$ ipython --no-banner

In [1]: import numpy as np

In [2]: np.set_printoptions(precision=1, suppress=True, linewidth=200, floatmode="fixed")

In [3]: rnd = lambda a: np.round(a, 1) + 0

In [4]: F = np.loadtxt("layer11.csv", delimiter=",")

In [5]: F
Out[5]: 
array([[ 11.0,  -7.0,   3.0,  -7.0, -18.0],
       [ 11.0,  -7.0,   3.0,  -7.0, -18.0],
       [  8.0,   0.0,  -1.0,   0.0, -15.0],
       [ -9.0,  -3.0,   3.0,  -3.0,  18.0],
       [  1.0, -13.0,   8.0, -13.0,   3.0],
       [  7.0, -11.0,   6.0, -11.0,  -9.0]])

In [6]: # row 1 repeats row 0

In [7]: U, s, Vh = np.linalg.svd(F)

In [8]: np.argmax(s[:-1] / (s[1:] + 1e-6)) + 1
Out[8]: np.int64(2)

In [9]: A2 = U[:, :2] @ np.diag(s[:2]) @ Vh[:2]

In [10]: np.linalg.matrix_rank(A2)
Out[10]: np.int64(2)

In [11]: rnd(np.abs(F - A2).max())
Out[11]: np.float64(0.0)

In [12]: np.linalg.cond(F) > 100
Out[12]: np.True_

In [13]: rnd(np.linalg.norm(F, 2) / np.linalg.norm(F))
Out[13]: np.float64(0.9)

In [14]: A2 = np.array([[1, 1, 2], [2, 2, 1]])

In [15]: X = A2.T @ A2

In [16]: X
Out[16]: 
array([[5, 5, 4],
       [5, 5, 4],
       [4, 4, 5]])

In [17]: def softmax(z):
    ...:     e = np.exp(z - z.max(axis=-1, keepdims=True))
    ...:     return e / e.sum(axis=-1, keepdims=True)
    ...: 

In [18]: rnd(softmax(X[0]))
Out[18]: array([0.4, 0.4, 0.2])

In [19]: softmax(X).sum(axis=1)
Out[19]: array([1.0, 1.0, 1.0])

In [20]: rnd(softmax(X[0] + 3))
Out[20]: array([0.4, 0.4, 0.2])

In [21]: S = X @ X.T / np.sqrt(3)

In [22]: softmax(S).round(6).argmax(axis=1)
Out[22]: array([0, 0, 0])

In [23]: rnd(softmax(S + np.triu(np.full(S.shape, -np.inf), 1)))
Out[23]: 
array([[1.0, 0.0, 0.0],
       [0.5, 0.5, 0.0],
       [0.5, 0.5, 0.1]])

In [24]: mat = np.array([[-1, -2, -3, -1],
    ...:     [-2, -1, 0, -3],
    ...:     [-3, -3, 0, -3],
    ...:     [-2, 1, 3, 1],
    ...:     [0, 3, -1, -3]])

In [25]: mat
Out[25]: 
array([[-1, -2, -3, -1],
       [-2, -1,  0, -3],
       [-3, -3,  0, -3],
       [-2,  1,  3,  1],
       [ 0,  3, -1, -3]])

In [26]: gram = mat.T @ mat

In [27]: (mat @ mat.T).shape
Out[27]: (5, 5)

In [28]: rnd(np.linalg.svd(mat, compute_uv=False) ** 2)
Out[28]: array([46.9, 21.7, 19.7,  1.7])

In [29]: print(np.allclose(gram, gram.T))
True

In [30]: np.linalg.matrix_rank(gram)
Out[30]: np.int64(4)

In [31]: np.trace(gram), (mat ** 2).sum()
Out[31]: (np.int64(90), np.int64(90))

In [32]: A2 = np.c_[mat[:, :3] @ np.array([[-1, 3, 0], [-3, 3, -5], [4, 1, 1]]), np.array([5, -3, 0, -3, 3])]

In [33]: print(A2)
[[ -5 -12   7   5]
 [  5  -9   5  -3]
 [ 12 -18  15   0]
 [ 11   0  -2  -3]
 [-13   8 -16   3]]

In [34]: rnd(np.linalg.norm(np.linalg.qr(mat)[0].T @ A2, axis=0) ** 2 / ((A2 ** 2).sum(axis=0) + 1e-12))
Out[34]: array([1.0, 1.0, 1.0, 0.9])

In [35]: np.linalg.matrix_rank(A2)
Out[35]: np.int64(4)

In [36]: np.linalg.matrix_rank(np.c_[mat, A2])
Out[36]: np.int64(5)

In [37]: hat = mat @ np.linalg.solve(mat.T @ mat, mat.T)

In [38]: rnd(np.trace(hat))
Out[38]: np.float64(4.0)

In [39]: rnd(np.linalg.eigvalsh(hat))
Out[39]: array([0.0, 1.0, 1.0, 1.0, 1.0])

In [40]: rnd((np.eye(5) - hat) @ mat)
Out[40]: 
array([[0.0, 0.0, 0.0, 0.0],
       [0.0, 0.0, 0.0, 0.0],
       [0.0, 0.0, 0.0, 0.0],
       [0.0, 0.0, 0.0, 0.0],
       [0.0, 0.0, 0.0, 0.0]])

In [41]: hat @ mat[:, 3]
Out[41]: array([-1.0, -3.0, -3.0,  1.0, -3.0])

In [42]: x = np.array([1, 2, 2, 3])

In [43]: target = mat @ x

In [44]: print(rnd(np.linalg.solve(mat.T @ mat, mat.T @ target)))
[1.0 2.0 2.0 3.0]

In [45]: print(rnd(np.linalg.pinv(mat) @ mat))
[[1.0 0.0 0.0 0.0]
 [0.0 1.0 0.0 0.0]
 [0.0 0.0 1.0 0.0]
 [0.0 0.0 0.0 1.0]]

In [46]: target
Out[46]: array([-14, -13, -18,   9,  -5])

In [47]: rng = np.random.default_rng(9463)

In [48]: target = target + 0.3 * rng.normal(size=5)

In [49]: rnd(target)
Out[49]: array([-14.0, -12.8, -18.2,   9.5,  -4.9])

In [50]: coef, *_ = np.linalg.lstsq(mat, target)

In [51]: rnd(np.linalg.norm(target - mat @ coef))
Out[51]: np.float64(0.3)

In [52]: rnd(coef)
Out[52]: array([0.8, 2.1, 2.0, 3.1])

In [53]: labels = rng.integers(0, 3, 5)

In [54]: J = (labels[:, None] == labels) * 3 + np.eye(5)

In [55]: J
Out[55]: 
array([[4.0, 3.0, 0.0, 3.0, 0.0],
       [3.0, 4.0, 0.0, 3.0, 0.0],
       [0.0, 0.0, 4.0, 0.0, 0.0],
       [3.0, 3.0, 0.0, 4.0, 0.0],
       [0.0, 0.0, 0.0, 0.0, 4.0]])

In [56]: rnd(np.abs(np.linalg.eigvals(J)).max())
Out[56]: np.float64(10.0)

In [57]: rnd(np.linalg.matrix_power(J, 4))
Out[57]: 
array([[3334.0, 3333.0,    0.0, 3333.0,    0.0],
       [3333.0, 3334.0,    0.0, 3333.0,    0.0],
       [   0.0,    0.0,  256.0,    0.0,    0.0],
       [3333.0, 3333.0,    0.0, 3334.0,    0.0],
       [   0.0,    0.0,    0.0,    0.0,  256.0]])

In [58]: rnd(np.sort(np.abs(np.linalg.eigvals(J))))
Out[58]: array([ 1.0,  1.0,  4.0,  4.0, 10.0])

In [59]: labels = rng.integers(0, 2, 5)

In [60]: M = np.triu((labels[:, None] == labels) & (rng.random((5, 5)) < 0.8), 1).astype(int)

In [61]: M += M.T

In [62]: M
Out[62]: 
array([[0, 0, 1, 1, 0],
       [0, 0, 0, 0, 1],
       [1, 0, 0, 0, 0],
       [1, 0, 0, 0, 0],
       [0, 1, 0, 0, 0]])

In [63]: A2 = M + rng.integers(-2, 3, (5, 4)) @ rng.integers(-2, 3, (4, 5))

In [64]: A2
Out[64]: 
array([[ -2,   0,   4, -10,  -9],
       [ -5,  -5,   1,   0,   2],
       [  8,   0,   3,   1,   0],
       [ -1,  -2,  -5,   2,  -2],
       [ -4,  -1,   1,   0,   2]])

In [65]: print(np.abs(A2 - M).sum(axis=1))
[25 12 11 13  9]

In [66]: rnd(np.linalg.svd(A2 - M, compute_uv=False))
Out[66]: array([14.8, 10.8,  6.4,  4.0,  0.0])

In [67]: feats = np.array([[0.0, -1.0, 0.0, 0.0],
    ...:     [-1.0, -3.0, -1.0, 0.0],
    ...:     [0.0, -1.0, -3.0, -1.0],
    ...:     [0.0, 0.0, -1.0, 1.0]])

In [68]: print(np.all(np.linalg.eigvalsh(feats) > 0))
False

In [69]: print([round(float(x), 1) for x in np.linalg.svd(X, compute_uv=False)[:3]])
[13.7, 1.3, 0.0]

In [70]: np.linalg.matrix_rank(X, rtol=0.1)
Out[70]: np.int64(1)

In [71]: print(np.linalg.cond(X) > 100)
True

In [72]: print(rnd(np.linalg.norm(X, 2) / np.linalg.norm(X)))
1.0

In [73]: np.argsort(-np.linalg.norm(X, axis=0).round(6), kind="stable")[:3]
Out[73]: array([0, 1, 2])

In [74]: ev, V = np.linalg.eigh(feats)

In [75]: np.unique(ev.round(6) + 0, return_counts=True)[1]
Out[75]: array([1, 1, 1, 1])

In [76]: (ev > 1e-8).sum(), (ev < -1e-8).sum()
Out[76]: (np.int64(2), np.int64(2))

In [77]: rnd(np.linalg.svd(feats, compute_uv=False))
Out[77]: array([4.2, 2.4, 1.3, 0.3])

In [78]: rnd(V @ np.diag(ev) @ V.T)
Out[78]: 
array([[ 0.0, -1.0,  0.0,  0.0],
       [-1.0, -3.0, -1.0,  0.0],
       [ 0.0, -1.0, -3.0, -1.0],
       [ 0.0,  0.0, -1.0,  1.0]])

In [79]: labels = rng.permutation(4)

In [80]: A2 = feats[:, labels] * rng.choice([-1, 1], 4)

In [81]: A2
Out[81]: 
array([[-0.0,  0.0,  0.0,  1.0],
       [ 1.0,  0.0, -1.0,  3.0],
       [ 3.0, -1.0,  0.0,  1.0],
       [ 1.0,  1.0,  0.0, -0.0]])

In [82]: U, _, Vh = np.linalg.svd(feats.T @ A2)

In [83]: rnd(np.linalg.lstsq(feats, A2)[0])
Out[83]: 
array([[ 0.0,  0.0,  1.0,  0.0],
       [ 0.0,  0.0,  0.0, -1.0],
       [-1.0,  0.0,  0.0,  0.0],
       [ 0.0,  1.0,  0.0,  0.0]])

In [84]: rnd(U @ Vh)
Out[84]: 
array([[ 0.0,  0.0,  1.0,  0.0],
       [ 0.0,  0.0,  0.0, -1.0],
       [-1.0,  0.0,  0.0,  0.0],
       [ 0.0,  1.0,  0.0,  0.0]])

In [85]: m1 = np.loadtxt("m.csv", delimiter=",")

In [86]: m1
Out[86]: 
array([[-0.5, -0.3,  0.4, -1.5],
       [-8.9, -0.7, -0.1, -1.0],
       [-0.4,  1.9,  2.2,  0.5],
       [ 1.5, -0.2,  1.6,  0.2],
       [-6.3,  2.8,  1.1, -0.1],
       [-1.2,  0.5,  1.8,  1.0],
       [-1.0,  0.5,  0.9,  1.5],
       [ 0.6,  0.6,  2.0,  0.0],
       [-6.1,  2.4,  1.5, -1.7],
       [-0.1,  1.2,  2.8,  0.2],
       [-1.1,  0.6,  2.9, -0.4],
       [ 3.0, -2.3,  7.5,  1.2],
       [-7.3,  2.7, -0.5, -1.3]])

In [87]: rnd(np.linalg.norm(m1[10] - m1[2]))
Out[87]: np.float64(1.9)

In [88]: A2 = np.c_[m1[:, :3] @ np.array([[0, 0, 1], [1, -1, -2], [-1, -1, -2]]), np.array([-5, 5, 1, 3, 1, 5, -5, -5, 2, 0, -4, 5, -2])]

In [89]: rnd(A2)
Out[89]: 
array([[ -0.7,  -0.1,  -0.7,  -5.0],
       [ -0.6,   0.8,  -7.3,   5.0],
       [ -0.3,  -4.1,  -8.6,   1.0],
       [ -1.8,  -1.4,  -1.3,   3.0],
       [  1.7,  -3.9, -14.1,   1.0],
       [ -1.3,  -2.3,  -5.8,   5.0],
       [ -0.4,  -1.4,  -3.8,  -5.0],
       [ -1.4,  -2.6,  -4.6,  -5.0],
       [  0.9,  -3.9, -13.9,   2.0],
       [ -1.6,  -4.0,  -8.1,   0.0],
       [ -2.3,  -3.5,  -8.1,  -4.0],
       [ -9.8,  -5.2,  -7.4,   5.0],
       [  3.2,  -2.2, -11.7,  -2.0]])

In [90]: rnd(np.linalg.norm(np.linalg.qr(m1)[0].T @ A2, axis=0) ** 2 / ((A2 ** 2).sum(axis=0) + 1e-12))
Out[90]: array([1.0, 1.0, 1.0, 0.3])

In [91]: rnd(np.linalg.lstsq(m1, A2[:, 0])[0])
Out[91]: array([ 0.0,  1.0, -1.0,  0.0])

In [92]: rnd(np.linalg.norm(A2 - m1 @ np.linalg.lstsq(m1, A2)[0], axis=0))
Out[92]: array([ 0.0,  0.0,  0.0, 11.7])

In [93]: d = np.linalg.norm(m1[:, None] - m1[None], axis=-1)

In [94]: print((d + 1e9 * np.eye(13)).round(6).argmin(axis=1))
[ 7 12  9  7  8  6  5  9  4  2  9  3  4]

In [95]: rnd(np.linalg.norm(m1 - m1.mean(axis=0), axis=1))
Out[95]: array([2.8, 7.2, 2.2, 3.8, 4.7, 1.5, 2.2, 2.7, 4.6, 2.3, 1.5, 8.3, 6.1])

In [96]: print(np.flatnonzero(d[0] < d.mean() / 2))
[0]

In [97]: np.unravel_index(d.round(6).argmax(), d.shape)
Out[97]: (np.int64(1), np.int64(11))

In [98]: print(rnd(np.linalg.norm(m1, axis=1)))
[1.7 9.0 3.0 2.2 7.0 2.4 2.1 2.2 6.9 3.1 3.2 8.5 7.9]
